% ipython --no-banner

In [1]: import numpy as np

In [2]: from numpy import linalg as LA

In [3]: np.set_printoptions(precision=2, suppress=True, linewidth=100)

In [4]: def tidy(a):
   ...:     return np.round(a, 2) + 0
   ...: 

In [5]: F = 2 * np.eye(5) + np.ones((5, 5))

In [6]: F
Out[6]: 
array([[3., 1., 1., 1., 1.],
       [1., 3., 1., 1., 1.],
       [1., 1., 3., 1., 1.],
       [1., 1., 1., 3., 1.],
       [1., 1., 1., 1., 3.]])

In [7]: # symmetric, so the eigenvalues are real

In [8]: rng = np.random.default_rng(671)

In [9]: z = rng.permutation(5)

In [10]: z
Out[10]: array([4, 3, 2, 1, 0])

In [11]: Y = F[z][:, z]

In [12]: np.allclose(Y, F)
Out[12]: True

In [13]: np.diag(Y)
Out[13]: array([3., 3., 3., 3., 3.])

In [14]: tidy(np.sort(np.abs(LA.eigvals(Y))))
Out[14]: array([2., 2., 2., 2., 7.])

In [15]: tidy(LA.det(Y)), tidy(LA.det(F[z]))
Out[15]: (np.float64(112.0), np.float64(112.0))

In [16]: x0 = np.array([1, 2, 0, 0, 1])

In [17]: print(LA.norm(F @ x0) <= LA.norm(F, 2) * LA.norm(x0) + 1e-9)
True

In [18]: np.einsum("ij,j->i", F, x0)
Out[18]: array([6., 8., 4., 4., 6.])

In [19]: print(F @ np.eye(5)[2])
[1. 1. 3. 1. 1.]

In [20]: Y = F[0, 0] * F[1:] - np.outer(F[1:, 0], F[0])

In [21]: Y
Out[21]: 
array([[0., 8., 2., 2., 2.],
       [0., 2., 8., 2., 2.],
       [0., 2., 2., 8., 2.],
       [0., 2., 2., 2., 8.]])

In [22]: LA.matrix_rank(Y), LA.matrix_rank(F)
Out[22]: (np.int64(4), np.int64(5))

In [23]: x0 = np.ones(5)

In [24]: for _ in range(7):
    ...:     x0 = F @ x0
    ...:     x0 /= LA.norm(x0)
    ...:     print(round(x0 @ F @ x0, 2))
    ...: 
7.0
7.0
7.0
7.0
7.0
7.0
7.0

In [25]: tidy(x0)
Out[25]: array([0.45, 0.45, 0.45, 0.45, 0.45])

In [26]: data = np.load("data.npy")

In [27]: data
Out[27]: 
array([[-1.,  1.,  0.,  0.],
       [ 0., -1.,  1.,  0.],
       [ 0.,  0., -1.,  1.],
       [ 0.,  0.,  0., -1.]])

In [28]: P = np.triu(np.array([[-2, -1, -1, 0], [-1, 2, 1, 2], [-2, -1, 1, -2], [-1, 1, 2, -2]]), 1) + np.eye(4)

In [29]: Y = P @ data @ LA.inv(P)

In [30]: np.trace(Y), np.trace(data)
Out[30]: (np.float64(-4.0), np.float64(-4.0))

In [31]: print(Y)
[[-1.  1. -2. -7.]
 [ 0. -1.  1.  3.]
 [ 0.  0. -1.  1.]
 [ 0.  0.  0. -1.]]

In [32]: P @ data - data @ P
Out[32]: 
array([[ 0.,  0., -2., -3.],
       [ 0.,  0.,  0.,  3.],
       [ 0.,  0.,  0.,  0.],
       [ 0.,  0.,  0.,  0.]])

In [33]: left, sv, Vt = LA.svd(data, full_matrices=False)

In [34]: print(tidy(left.T @ left))
[[1. 0. 0. 0.]
 [0. 1. 0. 0.]
 [0. 0. 1. 0.]
 [0. 0. 0. 1.]]

In [35]: tidy(np.sqrt((sv ** 2).sum())), tidy(LA.norm(data))
Out[35]: (np.float64(2.65), np.float64(2.65))

In [36]: left.shape, sv.shape, Vt.shape
Out[36]: ((4, 4), (4,), (4, 4))

In [37]: tidy(np.abs(Vt[0]))
Out[37]: array([0.23, 0.58, 0.66, 0.43])

In [38]: arr = np.load("mat.npy")

In [39]: arr
Out[39]: 
array([[-2, -2, -2, -2],
       [-1, -3, -1, -3],
       [-2, -2, -2, -2],
       [-1, -3, -1, -3]])

In [40]: # rows 0 and 2 are equal

In [41]: x0 = np.array([2, 2, 0, 1])

In [42]: np.sign((arr @ x0).round(6))
Out[42]: array([-1, -1, -1, -1])

In [43]: print(arr @ x0)
[-10 -11 -10 -11]

In [44]: arr @ np.eye(4)[3]
Out[44]: array([-2., -3., -2., -3.])

In [45]: arr @ np.ones(4)
Out[45]: array([-8., -8., -8., -8.])

In [46]: rk = LA.matrix_rank(arr)

In [47]: rk
Out[47]: np.int64(2)

In [48]: ns = LA.svd(arr)[2][rk:].T

In [49]: [int(LA.matrix_rank(arr[:, :j + 1])) for j in range(4)]
Out[49]: [1, 2, 2, 2]

In [50]: [int(LA.matrix_rank(arr[:i])) for i in range(1, len(arr) + 1)]
Out[50]: [1, 2, 2, 2]

In [51]: print([int(LA.matrix_rank(np.delete(arr, i, axis=0))) for i in range(4)])
[2, 2, 2, 2]

In [52]: left, sv, Vt = LA.svd(arr)

In [53]: vecs = Vt[:(sv > 1e-8).sum()]

In [54]: x0 = arr[2] + -2 * arr[3] + rng.integers(2) * np.eye(4)[1]

In [55]: x0
Out[55]: array([0., 5., 0., 4.])

In [56]: tidy(LA.norm(x0 - vecs.T @ vecs @ x0))
Out[56]: np.float64(0.71)

In [57]: np.allclose(vecs.T @ vecs @ x0, x0)
Out[57]: False

In [58]: Y = arr + rng.integers(-2, 3, (4, 2)) @ rng.integers(-2, 3, (2, 4))

In [59]: Y
Out[59]: 
array([[ 2,  0, -4, -8],
       [ 3, -1,  1, -7],
       [ 2,  0,  0, -6],
       [-5, -5,  1,  3]])

In [60]: tidy(LA.svd(Y - arr, compute_uv=False))
Out[60]: array([13.51,  4.19,  0.  ,  0.  ])

In [61]: left, sv, Vt = LA.svd(arr)

In [62]: tidy(sv)
Out[62]: array([8.26, 1.94, 0.  , 0.  ])

In [63]: Y = left[:, :2] @ np.diag(sv[:2]) @ Vt[:2]

In [64]: print(tidy(LA.norm(arr - Y, 2)), tidy(sv[2]))
0.0 0.0

In [65]: M = np.array([[-1.0, 2.0, 0.0], [2.0, 1.0, 2.0], [0.0, 2.0, -1.0]])

In [66]: M
Out[66]: 
array([[-1.,  2.,  0.],
       [ 2.,  1.,  2.],
       [ 0.,  2., -1.]])

In [67]: # symmetric

In [68]: print(tidy(LA.det(arr[::-1])))
0.0

In [69]: tidy(np.poly(arr))
Out[69]: array([ 1., 10., 16.,  0.,  0.])

In [70]: tidy(LA.det(2 * arr)), tidy(LA.det(arr))
Out[70]: (np.float64(0.0), np.float64(0.0))

In [71]: mat = np.array([[-2.0, 1.0, 1.0, 1.0],
    ...:     [1.0, -2.0, 1.0, 1.0],
    ...:     [1.0, 1.0, -2.0, 1.0],
    ...:     [1.0, 1.0, 1.0, -2.0]])

In [72]: mat
Out[72]: 
array([[-2.,  1.,  1.,  1.],
       [ 1., -2.,  1.,  1.],
       [ 1.,  1., -2.,  1.],
       [ 1.,  1.,  1., -2.]])

In [73]: Y = LA.invert(mat)
Traceback (most recent call last):
  Cell In[73], line 1
    Y = LA.invert(mat)
AttributeError: module 'numpy.linalg' has no attribute 'invert'


In [74]: Y = LA.inv(mat)

In [75]: tidy(LA.inv(Y))
Out[75]: 
array([[-2.,  1.,  1.,  1.],
       [ 1., -2.,  1.,  1.],
       [ 1.,  1., -2.,  1.],
       [ 1.,  1.,  1., -2.]])

In [76]: print(tidy(mat @ Y))
[[1. 0. 0. 0.]
 [0. 1. 0. 0.]
 [0. 0. 1. 0.]
 [0. 0. 0. 1.]]

In [77]: tidy(LA.det(mat) * LA.det(Y))
Out[77]: np.float64(1.0)

In [78]: np.allclose(Y, mat.T)
Out[78]: False

In [79]: z = rng.permutation(4)

In [80]: z
Out[80]: array([1, 2, 0, 3])

In [81]: Y = mat[z][:, z]

In [82]: print(tidy(np.sort(np.abs(LA.eigvals(Y)))))
[1. 3. 3. 3.]

In [83]: tidy(LA.det(Y)), tidy(LA.det(mat[z]))
Out[83]: (np.float64(-27.0), np.float64(-27.0))

In [84]: np.trace(Y)
Out[84]: np.float64(-8.0)

In [85]: np.allclose(Y, mat)
Out[85]: True

In [86]: np.diag(Y)
Out[86]: array([-2., -2., -2., -2.])

In [87]: W0 = np.load("test7.npy")

In [88]: W0
Out[88]: 
array([[-0.01,  0.05, -0.16],
       [ 0.13, -0.65,  2.08],
       [ 0.01, -0.05,  0.16],
       [ 0.11, -0.55,  1.76],
       [-0.06,  0.3 , -0.96]])

In [89]: # column 2 dominates

In [90]: z = rng.permutation(4)

In [91]: Y = data[:, z] * rng.choice([-1, 1], 4)

In [92]: Y
Out[92]: 
array([[-0., -1.,  1., -0.],
       [-0.,  1., -0., -1.],
       [-1., -0., -0.,  1.],
       [ 1., -0., -0., -0.]])

In [93]: left, _, Vt = LA.svd(data.T @ Y)

In [94]: print(z)
[3 1 0 2]

In [95]: tidy(LA.det(2 * Y)), tidy(LA.det(Y))
Out[95]: (np.float64(16.0), np.float64(1.0))

In [96]: print(tidy(LA.det(Y.T)))
1.0

In [97]: np.kron(np.eye(2, dtype=int), Y)
Out[97]: 
array([[-0., -1.,  1., -0., -0., -0.,  0., -0.],
       [-0.,  1., -0., -1., -0.,  0., -0., -0.],
       [-1., -0., -0.,  1., -0., -0., -0.,  0.],
       [ 1., -0., -0., -0.,  0., -0., -0., -0.],
       [-0., -0.,  0., -0., -0., -1.,  1., -0.],
       [-0.,  0., -0., -0., -0.,  1., -0., -1.],
       [-0., -0., -0.,  0., -1., -0., -0.,  1.],
       [ 0., -0., -0., -0.,  1., -0., -0., -0.]])

In [98]: tidy(np.poly(Y))
Out[98]: array([ 1., -1.,  1., -3.,  1.])

In [99]: left, sv, Vt = LA.svd(W0)

In [100]: np.argmax(sv[:-1] / (sv[1:] + 1e-6)) + 1
Out[100]: np.int64(1)

In [101]: Y = left[:, :1] @ np.diag(sv[:1]) @ Vt[:1]

In [102]: LA.matrix_rank(W0, rtol=0.05)
Out[102]: np.int64(1)

In [103]: W = np.array([[0, 0], [2, -1], [-2, -1]])

In [104]: c = np.array([2, 0])

In [105]: H = np.maximum(W0 @ W + c, 0)

In [106]: LA.matrix_rank(H)
Out[106]: np.int64(2)

In [107]: print((H > 0).mean(axis=0))
[0.6 0.4]

In [108]: cent = np.array([[4, -1], [-3, 3]])

In [109]: print((H @ cent).round(6).argmax(axis=1))
[0 0 0 0 0]

In [110]: tidy(H @ cent)
Out[110]: 
array([[ 9.35, -2.09],
       [ 0.  ,  0.  ],
       [ 6.32, -1.58],
       [ 0.  ,  0.  ],
       [16.1 , -2.54]])

In [111]: W @ cent
Out[111]: 
array([[ 0,  0],
       [11, -5],
       [-5, -1]])

In [112]: m1 = np.array([[-4, 0, -4, 4], [1, 0, 4, 0], [2, 5, -5, 1], [3, -4, -2, 4]])

In [113]: m1
Out[113]: 
array([[-4,  0, -4,  4],
       [ 1,  0,  4,  0],
       [ 2,  5, -5,  1],
       [ 3, -4, -2,  4]])

In [114]: x0 = np.array([2, 5, 8])

In [115]: tidy(W0 @ np.ones(3))
Out[115]: array([-0.12,  1.56,  0.12,  1.32, -0.72])

In [116]: W0 @ np.eye(3)[0]
Out[116]: array([-0.01,  0.13,  0.01,  0.11, -0.06])

In [117]: W0 * x0
Out[117]: 
array([[-0.02,  0.25, -1.28],
       [ 0.26, -3.25, 16.64],
       [ 0.02, -0.25,  1.28],
       [ 0.22, -2.75, 14.08],
       [-0.12,  1.5 , -7.68]])

In [118]: print(tidy(W0 @ (2 * x0)))
[ -2.1  27.3   2.1  23.1 -12.6]

In [119]: x0 = np.array([-2, -4, 4, 2])

In [120]: rhs = m1 @ x0

In [121]: rhs
Out[121]: array([  0,  14, -42,  10])

In [122]: print(tidy(LA.solve(m1, 4 * rhs)))
[ -8. -16.  16.   8.]
